In [1]: import numpy as np

In [2]: np.set_printoptions(precision=2, suppress=True, linewidth=200)

In [3]: feats = np.load("data.npy")

In [4]: print(feats)
[[ 13.  13.  -7.   5.]
 [-10. -10.   6.  -4.]
 [-12. -13.   8.  -5.]
 [-18. -19.  10.  -7.]]

In [5]: np.einsum("ii->", feats)
Out[5]: np.float64(4.0)

In [6]: round(float(np.linalg.det(feats[::-1])), 2)
Out[6]: 0.0

In [7]: np.round(np.linalg.eigvals(feats).sum().real, 2)
Out[7]: np.float64(4.0)

In [8]: np.kron(np.eye(2, dtype=int), feats)
Out[8]: 
array([[ 13.,  13.,  -7.,   5.,   0.,   0.,  -0.,   0.],
       [-10., -10.,   6.,  -4.,  -0.,  -0.,   0.,  -0.],
       [-12., -13.,   8.,  -5.,  -0.,  -0.,   0.,  -0.],
       [-18., -19.,  10.,  -7.,  -0.,  -0.,   0.,  -0.],
       [  0.,   0.,  -0.,   0.,  13.,  13.,  -7.,   5.],
       [ -0.,  -0.,   0.,  -0., -10., -10.,   6.,  -4.],
       [ -0.,  -0.,   0.,  -0., -12., -13.,   8.,  -5.],
       [ -0.,  -0.,   0.,  -0., -18., -19.,  10.,  -7.]])

In [9]: np.round(np.linalg.eigvals(feats), 2) + 0
Out[9]: array([2., 1., 0., 1.])

In [10]: np.round(np.poly(feats), 2) + 0
Out[10]: array([ 1., -4.,  5., -2.,  0.])

In [11]: rng = np.random.default_rng(27)

In [12]: z = rng.permutation(4)

In [13]: z
Out[13]: array([3, 0, 2, 1])

In [14]: out = feats[z][:, z]

In [15]: np.round(np.sort(np.abs(np.linalg.eigvals(out))), 2) + 0
Out[15]: array([0., 1., 1., 2.])

In [16]: print(np.diag(out))
[ -7.  13.   8. -10.]

In [17]: np.trace(out)
Out[17]: np.float64(4.0)

In [18]: print(out)
[[ -7. -18.  10. -19.]
 [  5.  13.  -7.  13.]
 [ -5. -12.   8. -13.]
 [ -4. -10.   6. -10.]]
